$ python3 -q
>>> import numpy as np
>>> import numpy.linalg as la
>>> np.set_printoptions(precision=3, suppress=True, linewidth=200)
>>> tidy = lambda a: np.round(a, 3) + 0
>>> other = np.array([[-1, -2, -1, 1], [2, -2, -3, -2], [1, 1, -3, 3], [1, -1, 0, 1]])
>>> basis = np.array([[9, 4, 5], [5, 3, 6], [6, 8, 6]])
>>> W0 = np.block([[other, np.zeros((4, 3))], [np.zeros((3, 4)), basis]])
>>> print(W0)
[[-1. -2. -1.  1.  0.  0.  0.]
 [ 2. -2. -3. -2.  0.  0.  0.]
 [ 1.  1. -3.  3.  0.  0.  0.]
 [ 1. -1.  0.  1.  0.  0.  0.]
 [ 0.  0.  0.  0.  9.  4.  5.]
 [ 0.  0.  0.  0.  5.  3.  6.]
 [ 0.  0.  0.  0.  6.  8.  6.]]
>>> u, r1 = W0[3], W0[0]
>>> print(u @ u)
3.0
>>> p = (u @ r1) / (u @ u) * u
>>> print(tidy(la.norm(u + r1) ** 2 + la.norm(u - r1) ** 2))
20.0
>>> other = W0 / la.norm(W0, axis=1, keepdims=True)
>>> cov = other @ other.T
>>> print(tidy(la.norm(other, axis=1)))
[1. 1. 1. 1. 1. 1. 1.]
>>> print(tidy(cov))
[[1.    0.247 0.254 0.436 0.    0.    0.   ]
 [0.247 1.    0.146 0.252 0.    0.    0.   ]
 [0.254 0.146 1.    0.387 0.    0.    0.   ]
 [0.436 0.252 0.387 1.    0.    0.    0.   ]
 [0.    0.    0.    0.    1.    0.941 0.901]
 [0.    0.    0.    0.    0.941 1.    0.922]
 [0.    0.    0.    0.    0.901 0.922 1.   ]]
>>> print((np.abs(cov) > 0.9).astype(int))
[[1 0 0 0 0 0 0]
 [0 1 0 0 0 0 0]
 [0 0 1 0 0 0 0]
 [0 0 0 1 0 0 0]
 [0 0 0 0 1 1 1]
 [0 0 0 0 1 1 1]
 [0 0 0 0 1 1 1]]
>>> print(tidy(la.det(W0)))
10064.0
>>> print(W0 @ W0)
[[ -3.   4.  10.   1.   0.   0.   0.]
 [-11.  -1.  13.  -5.   0.   0.   0.]
 [  1. -10.   5.  -7.   0.   0.   0.]
 [ -2.  -1.   2.   4.   0.   0.   0.]
 [  0.   0.   0.   0. 131.  88.  99.]
 [  0.   0.   0.   0.  96.  77.  79.]
 [  0.   0.   0.   0. 130.  96. 114.]]
>>> print((W0 != 0).astype(int))
[[1 1 1 1 0 0 0]
 [1 1 1 1 0 0 0]
 [1 1 1 1 0 0 0]
 [1 1 0 1 0 0 0]
 [0 0 0 0 1 1 1]
 [0 0 0 0 1 1 1]
 [0 0 0 0 1 1 1]]
>>> x0 = np.array([3, 1, 3, 2, 2, 1, 1])
>>> rhs = W0 @ x0
>>> b, lr = np.zeros(7), 1 / la.norm(W0, 2) ** 2
>>> for i in range(12):
...     b -= lr * W0.T @ (W0 @ b - rhs)
...     if i % 2 == 0: print(i, round(la.norm(W0 @ b - rhs), 3))
... 
0 11.147
2 10.153
4 9.32
6 8.622
8 8.036
10 7.544
>>> print(tidy(la.cond(W0)))
12.531
>>> print(tidy(b))
[-0.08   0.76   0.797  0.569  1.715  1.096  1.254]
>>> other = np.array([[-2, -2, 0],
...     [-4, 0, 2],
...     [5, 5, 1],
...     [-2, -1, -3],
...     [-2, -5, -4],
...     [4, 5, -4],
...     [-5, -1, 5]])
>>> print(np.vstack([W0, other.T]).shape)
(10, 7)
>>> print(np.einsum("ik,kj->ji", W0, other))
[[  3.  -7. -27.   0. -27. -28. -10.]
 [ -4. -17. -20.  -3. -30. -16.   4.]
 [ -8.  -1. -10.  -5. -27.  -2. -26.]]
>>> print(np.einsum("ij,ij->i", W0, W0))
[  7.  21.  20.   3. 122.  70. 136.]
>>> print(np.einsum("ij->j", W0))
[ 3. -4. -7.  3. 20. 15. 17.]
>>> print(np.einsum("ik,kj->ij", W0, other))
[[  3.  -4.  -8.]
 [ -7. -17.  -1.]
 [-27. -20. -10.]
 [  0.  -3.  -5.]
 [-27. -30. -27.]
 [-28. -16.  -2.]
 [-10.   4. -26.]]
>>> print(W0 @ other)
[[  3.  -4.  -8.]
 [ -7. -17.  -1.]
 [-27. -20. -10.]
 [  0.  -3.  -5.]
 [-27. -30. -27.]
 [-28. -16.  -2.]
 [-10.   4. -26.]]
>>> u = np.array([0, 1, 3, -2, 1, 0, 2, -1, -3, -1])
>>> r1 = np.array([-7, 8, 3, 4, -4, 7])
>>> K = u[:, None] + r1[None, :]
>>> print(K)
[[ -7   8   3   4  -4   7]
 [ -6   9   4   5  -3   8]
 [ -4  11   6   7  -1  10]
 [ -9   6   1   2  -6   5]
 [ -6   9   4   5  -3   8]
 [ -7   8   3   4  -4   7]
 [ -5  10   5   6  -2   9]
 [ -8   7   2   3  -5   6]
 [-10   5   0   1  -7   4]
 [ -8   7   2   3  -5   6]]
>>> print(tidy(np.trace(la.pinv(K) @ K)))
2.0
>>> print(np.unique(K.round(6), axis=0).shape)
(7, 6)
>>> try:
...     la.inv(K)
... except la.LinAlgError as e:
...     print("failed:", e)
... 
failed: Last 2 dimensions of the array must be square
>>> print(tidy(la.norm(K, 2) / la.norm(K)))
0.963
>>> print(np.argsort(-la.norm(K, axis=0).round(6), kind="stable")[:3])
[1 0 5]
>>> other = np.array([[2, 4, -1],
...     [-6, 9, -7],
...     [6, 1, -3],
...     [1, -5, -3],
...     [-7, 3, 7],
...     [-4, -4, 5]])
>>> print(np.einsum("ik,kj->ij", K, other))
[[-40 -13 -63]
 [-48  -5 -65]
 [-64  11 -69]
 [-24 -29 -59]
 [-48  -5 -65]
 [-40 -13 -63]
 [-56   3 -67]
 [-32 -21 -61]
 [-16 -37 -57]
 [-32 -21 -61]]
>>> print(np.einsum("ij->j", K))
[-70  80  30  40 -40  70]
>>> print(np.einsum("ij,ij->i", K, K))
[203 231 323 183 231 203 271 187 191 187]
>>> other @ K
Traceback (most recent call last):
  File "<python-input-46>", line 1, in <module>
    other @ K
    ~~~~~~^~~
ValueError: matmul: Input operand 1 has a mismatch in its core dimension 0, with gufunc signature (n?,k),(k,m?)->(n?,m?) (size 10 is different from 3)
>>> other = W0[0, 0] * W0[1:] - np.outer(W0[1:, 0], W0[0])
>>> print(other)
[[ 0.  6.  5.  0. -0. -0. -0.]
 [ 0.  1.  4. -4. -0. -0. -0.]
 [ 0.  3.  1. -2. -0. -0. -0.]
 [ 0.  0.  0. -0. -9. -4. -5.]
 [ 0.  0.  0. -0. -5. -3. -6.]
 [ 0.  0.  0. -0. -6. -8. -6.]]
>>> print(np.flatnonzero(~other.round(6).any(axis=1)))
[]
>>> t3 = np.stack([other, -3 * other, other[::-1]])
>>> print(t3.sum(axis=0))
[[  0. -12. -10.   0.  -6.  -8.  -6.]
 [  0.  -2.  -8.   8.  -5.  -3.  -6.]
 [  0.  -6.  -2.   4.  -9.  -4.  -5.]
 [  0.   3.   1.  -2.  18.   8.  10.]
 [  0.   1.   4.  -4.  10.   6.  12.]
 [  0.   6.   5.   0.  12.  16.  12.]]
>>> print(la.matrix_rank(t3.reshape(3, -1)))
2
>>> print((t3 @ other.T).shape)
(3, 6, 6)
>>> print(tidy(la.norm(t3, axis=(1, 2))))
[20.881 62.642 20.881]
>>> print(t3.shape)
(3, 6, 7)
>>> print(np.einsum("bij,cij->bc", t3, t3))
[[  436. -1308.     0.]
 [-1308.  3924.     0.]
 [    0.     0.   436.]]
>>> F = np.load("case13.npy")
>>> print(F)
[[ 1 -2  3  0  2  0  3]
 [-2  0  0 -3  0  2  3]
 [-3 -2  1  1 -1 -3  1]
 [ 2  1 -3  3  1 -2 -3]
 [-2 -1 -3 -3 -2  3  0]
 [-3  3 -1 -2  0 -2 -3]
 [ 2 -1  0  0 -3 -2 -1]
 [ 0  1 -2  3  3 -1 -1]
 [ 0  1  1  2  1  3 -1]
 [-3 -3  1  0  3  3 -2]]
>>> other = np.c_[F[:, :1] @ np.array([[3]]), np.array([1, 0, -3, 2, 0, -3, -2, 2, 0, 0])]
>>> print(other)
[[ 3  1]
 [-6  0]
 [-9 -3]
 [ 6  2]
 [-6  0]
 [-9 -3]
 [ 6 -2]
 [ 0  2]
 [ 0  0]
 [-9  0]]
>>> print(tidy(la.norm(la.qr(F)[0].T @ other, axis=0) ** 2 / ((other ** 2).sum(axis=0) + 1e-12)))
[1.    0.975]
>>> print(la.matrix_rank(np.c_[F, other]))
8
>>> hat = other @ la.solve(other.T @ other, other.T)
>>> print(np.trace(hat))
2.0
>>> u, r1 = F[2], F[1]
>>> print(u @ r1)
0
>>> print(u @ u)
26
>>> p = (u @ r1) / (u @ u) * u
>>> print(p)
[-0. -0.  0.  0. -0. -0.  0.]
>>> print(la.matrix_rank(np.outer(u, r1)))
1
>>> print(np.outer(u, r1))
[[ 6  0  0  9  0 -6 -9]
 [ 4  0  0  6  0 -4 -6]
 [-2  0  0 -3  0  2  3]
 [-2  0  0 -3  0  2  3]
 [ 2  0  0  3  0 -2 -3]
 [ 6  0  0  9  0 -6 -9]
 [-2  0  0 -3  0  2  3]]
>>> mat = 0.7 ** np.abs(np.subtract.outer(np.arange(9), np.arange(9)))
>>> print(tidy(mat))
[[1.    0.7   0.49  0.343 0.24  0.168 0.118 0.082 0.058]
 [0.7   1.    0.7   0.49  0.343 0.24  0.168 0.118 0.082]
 [0.49  0.7   1.    0.7   0.49  0.343 0.24  0.168 0.118]
 [0.343 0.49  0.7   1.    0.7   0.49  0.343 0.24  0.168]
 [0.24  0.343 0.49  0.7   1.    0.7   0.49  0.343 0.24 ]
 [0.168 0.24  0.343 0.49  0.7   1.    0.7   0.49  0.343]
 [0.118 0.168 0.24  0.343 0.49  0.7   1.    0.7   0.49 ]
 [0.082 0.118 0.168 0.24  0.343 0.49  0.7   1.    0.7  ]
 [0.058 0.082 0.118 0.168 0.24  0.343 0.49  0.7   1.   ]]
>>> x0 = np.array([3, 3, 1, 3, -3, -3, -2])
>>> rhs = W0 @ x0
>>> print(rhs)
[ -7.  -9.  12.   3. -49. -36. -54.]
>>> print(tidy(la.solve(W0, rhs)))
[ 3.  3.  1.  3. -3. -3. -2.]
>>> print(tidy(la.solve(W0.T, W0[4])))
[0. 0. 0. 0. 1. 0. 0.]
>>> J = np.load("dump.npy")
>>> print(J)
[[0 0 0 1 0 0 0 0 0 1 0 0]
 [0 0 1 0 0 0 0 0 0 1 0 1]
 [0 1 0 0 0 0 0 1 1 1 0 0]
 [1 0 0 0 0 0 0 0 0 0 0 0]
 [0 0 0 0 0 0 1 1 0 0 0 0]
 [0 0 0 0 0 0 1 1 0 0 1 0]
 [0 0 0 0 1 1 0 0 0 0 0 0]
 [0 0 1 0 1 1 0 0 0 0 0 0]
 [0 0 1 0 0 0 0 0 0 0 0 1]
 [1 1 1 0 0 0 0 0 0 0 0 0]
 [0 0 0 0 0 1 0 0 0 0 0 0]
 [0 1 0 0 0 0 0 0 1 0 0 0]]
>>> # symmetric
>>> print(tidy(la.eigvalsh(J).min()))
-2.415
>>> print([round(float(la.det(J[:i, :i])), 2) + 0 for i in range(1, 13)])
[0.0, 0.0, 0.0, 1.0, 0.0, 0.0, 0.0, 0.0, 0.0, 0.0, 0.0, 1.0]
>>> w, evecs = la.eigh(J)
>>> x0 = np.array([0, -2, 0, -2, -2, -2, -1, 0, -2, -2, 1, 2])
>>> print((np.sign(evecs[:, -1].round(6)) == np.sign(evecs[0, -1].round(6))).astype(int))
[1 1 1 1 1 1 1 1 1 1 1 1]
>>> print(np.abs(J).sum(axis=1).max(), tidy(np.abs(w).max()))
4 2.755
>>> u, r1 = J[2], J[5]
>>> print(u @ u)
4
>>> print(u @ r1)
1
>>> p = (u @ r1) / (u @ u) * u
>>> print((r1 - p) @ u)
0.0
>>> print(r1 - p)
[ 0.   -0.25  0.    0.    0.    0.    1.    0.75 -0.25 -0.25  1.    0.  ]
>>> print(np.outer(u, r1))
[[0 0 0 0 0 0 0 0 0 0 0 0]
 [0 0 0 0 0 0 1 1 0 0 1 0]
 [0 0 0 0 0 0 0 0 0 0 0 0]
 [0 0 0 0 0 0 0 0 0 0 0 0]
 [0 0 0 0 0 0 0 0 0 0 0 0]
 [0 0 0 0 0 0 0 0 0 0 0 0]
 [0 0 0 0 0 0 0 0 0 0 0 0]
 [0 0 0 0 0 0 1 1 0 0 1 0]
 [0 0 0 0 0 0 1 1 0 0 1 0]
 [0 0 0 0 0 0 1 1 0 0 1 0]
 [0 0 0 0 0 0 0 0 0 0 0 0]
 [0 0 0 0 0 0 0 0 0 0 0 0]]
>>> print(np.count_nonzero(J))
28
>>> print(tidy(la.norm(J)))
5.292
>>> print(J.sum(axis=1))
[2 3 4 1 2 3 2 3 2 3 1 2]
>>> print(J - J[0])
[[ 0  0  0  0  0  0  0  0  0  0  0  0]
 [ 0  0  1 -1  0  0  0  0  0  0  0  1]
 [ 0  1  0 -1  0  0  0  1  1  0  0  0]
 [ 1  0  0 -1  0  0  0  0  0 -1  0  0]
 [ 0  0  0 -1  0  0  1  1  0 -1  0  0]
 [ 0  0  0 -1  0  0  1  1  0 -1  1  0]
 [ 0  0  0 -1  1  1  0  0  0 -1  0  0]
 [ 0  0  1 -1  1  1  0  0  0 -1  0  0]
 [ 0  0  1 -1  0  0  0  0  0 -1  0  1]
 [ 1  1  1 -1  0  0  0  0  0 -1  0  0]
 [ 0  0  0 -1  0  1  0  0  0 -1  0  0]
 [ 0  1  0 -1  0  0  0  0  1 -1  0  0]]
>>> print(J.sum(axis=0))
[2 3 4 1 2 3 2 3 2 3 1 2]
>>> print(np.diff(J, axis=0))
[[ 0  0  1 -1  0  0  0  0  0  0  0  1]
 [ 0  1 -1  0  0  0  0  1  1  0  0 -1]
 [ 1 -1  0  0  0  0  0 -1 -1 -1  0  0]
 [-1  0  0  0  0  0  1  1  0  0  0  0]
 [ 0  0  0  0  0  0  0  0  0  0  1  0]
 [ 0  0  0  0  1  1 -1 -1  0  0 -1  0]
 [ 0  0  1  0  0  0  0  0  0  0  0  0]
 [ 0  0  0  0 -1 -1  0  0  0  0  0  1]
 [ 1  1  0  0  0  0  0  0  0  0  0 -1]
 [-1 -1 -1  0  0  1  0  0  0  0  0  0]
 [ 0  1  0  0  0 -1  0  0  1  0  0  0]]
>>> J[12]
Traceback (most recent call last):
  File "<python-input-101>", line 1, in <module>
    J[12]
    ~^^^^
IndexError: index 12 is out of bounds for axis 0 with size 12
>>> la.rank(J)
Traceback (most recent call last):
  File "<python-input-102>", line 1, in <module>
    la.rank(J)
    ^^^^^^^
AttributeError: module 'numpy.linalg' has no attribute 'rank'
>>> print(tidy(la.svd(J, compute_uv=False)))
[2.755 2.415 2.088 1.9   1.714 1.295 0.778 0.704 0.632 0.56  0.316 0.279]
>>> print(la.matrix_rank(J))
12
>>> print(np.abs(J).max())
1
>>> M = np.load("m.npy")
>>> print(M)
[[1.    0.9   0.81  0.729 0.656]
 [0.9   1.    0.9   0.81  0.729]
 [0.81  0.9   1.    0.9   0.81 ]
 [0.729 0.81  0.9   1.    0.9  ]
 [0.656 0.729 0.81  0.9   1.   ]]
>>> # symmetric
>>> w, evecs = la.eigh(M)
>>> x0 = np.array([1, 2, 4, 3, 5])
>>> print(x0 @ M @ x0)
195.714
>>> print(tidy(evecs * np.sqrt(w) @ evecs.T))
[[0.775 0.433 0.318 0.254 0.216]
 [0.433 0.702 0.402 0.305 0.254]
 [0.318 0.402 0.69  0.402 0.318]
 [0.254 0.305 0.402 0.702 0.433]
 [0.216 0.254 0.318 0.433 0.775]]
>>> print((np.sign(evecs[:, -1].round(6)) == np.sign(evecs[0, -1].round(6))).astype(int))
[1 1 1 1 1]
>>> print(np.abs(M).sum(axis=1).max(), tidy(np.abs(w).max()))
4.42 4.262
>>> print(tidy(x0 @ M @ x0 / (x0 @ x0)), tidy(w[0]), tidy(w[-1]))
3.558 0.058 4.262
>>> print(tidy(evecs * np.maximum(w, 0) @ evecs.T))
[[1.    0.9   0.81  0.729 0.656]
 [0.9   1.    0.9   0.81  0.729]
 [0.81  0.9   1.    0.9   0.81 ]
 [0.729 0.81  0.9   1.    0.9  ]
 [0.656 0.729 0.81  0.9   1.   ]]
>>> print(tidy(evecs * np.abs(w) @ evecs.T))
[[1.    0.9   0.81  0.729 0.656]
 [0.9   1.    0.9   0.81  0.729]
 [0.81  0.9   1.    0.9   0.81 ]
 [0.729 0.81  0.9   1.    0.9  ]
 [0.656 0.729 0.81  0.9   1.   ]]
>>> print(tidy(la.norm(M[0], 1)), tidy(la.norm(M[0], np.inf)))
4.095 1.0
>>> print(tidy(la.norm(M[0] - M[2])))
0.354
>>> print(tidy(la.norm(M, "nuc")))
5.0
>>> print(tidy(la.norm(M, axis=0)))
[1.851 1.951 1.983 1.951 1.851]
>>> print(tidy(la.norm(M, axis=1)))
[1.851 1.951 1.983 1.951 1.851]
>>> data = np.loadtxt("x.csv", delimiter=",")
>>> print(tidy(data))
[[-0.095  0.279  0.336  0.191  0.257  0.163 -0.271 -0.444  0.581  0.251]
 [-0.333 -0.021 -0.327 -0.249  0.216  0.135 -0.526 -0.379 -0.477  0.081]
 [ 0.357  0.314 -0.147 -0.026 -0.275 -0.67  -0.158 -0.41   0.005 -0.187]
 [-0.143  0.186  0.686 -0.347 -0.045 -0.013  0.345 -0.27  -0.396 -0.049]
 [-0.048 -0.339 -0.009  0.702 -0.029 -0.103  0.27  -0.38  -0.306  0.26 ]
 [-0.31  -0.549 -0.044 -0.432 -0.096 -0.383  0.137 -0.142  0.357  0.302]
 [ 0.238 -0.028  0.343  0.023 -0.076 -0.233 -0.441  0.384 -0.229  0.608]
 [-0.286 -0.311  0.366  0.242  0.195 -0.318 -0.365  0.158  0.014 -0.576]
 [-0.643  0.524 -0.164  0.175  0.027 -0.34   0.169  0.282 -0.017  0.173]
 [ 0.286  0.01  -0.081 -0.103  0.869 -0.279  0.241  0.043 -0.065  0.063]]
>>> print(tidy(data.T @ data))
[[1. 0. 0. 0. 0. 0. 0. 0. 0. 0.]
 [0. 1. 0. 0. 0. 0. 0. 0. 0. 0.]
 [0. 0. 1. 0. 0. 0. 0. 0. 0. 0.]
 [0. 0. 0. 1. 0. 0. 0. 0. 0. 0.]
 [0. 0. 0. 0. 1. 0. 0. 0. 0. 0.]
 [0. 0. 0. 0. 0. 1. 0. 0. 0. 0.]
 [0. 0. 0. 0. 0. 0. 1. 0. 0. 0.]
 [0. 0. 0. 0. 0. 0. 0. 1. 0. 0.]
 [0. 0. 0. 0. 0. 0. 0. 0. 1. 0.]
 [0. 0. 0. 0. 0. 0. 0. 0. 0. 1.]]
>>> print(tidy(data[:, 5] @ data[:, 3]))
0.0
>>> print(tidy(data @ data.T))
[[1. 0. 0. 0. 0. 0. 0. 0. 0. 0.]
 [0. 1. 0. 0. 0. 0. 0. 0. 0. 0.]
 [0. 0. 1. 0. 0. 0. 0. 0. 0. 0.]
 [0. 0. 0. 1. 0. 0. 0. 0. 0. 0.]
 [0. 0. 0. 0. 1. 0. 0. 0. 0. 0.]
 [0. 0. 0. 0. 0. 1. 0. 0. 0. 0.]
 [0. 0. 0. 0. 0. 0. 1. 0. 0. 0.]
 [0. 0. 0. 0. 0. 0. 0. 1. 0. 0.]
 [0. 0. 0. 0. 0. 0. 0. 0. 1. 0.]
 [0. 0. 0. 0. 0. 0. 0. 0. 0. 1.]]
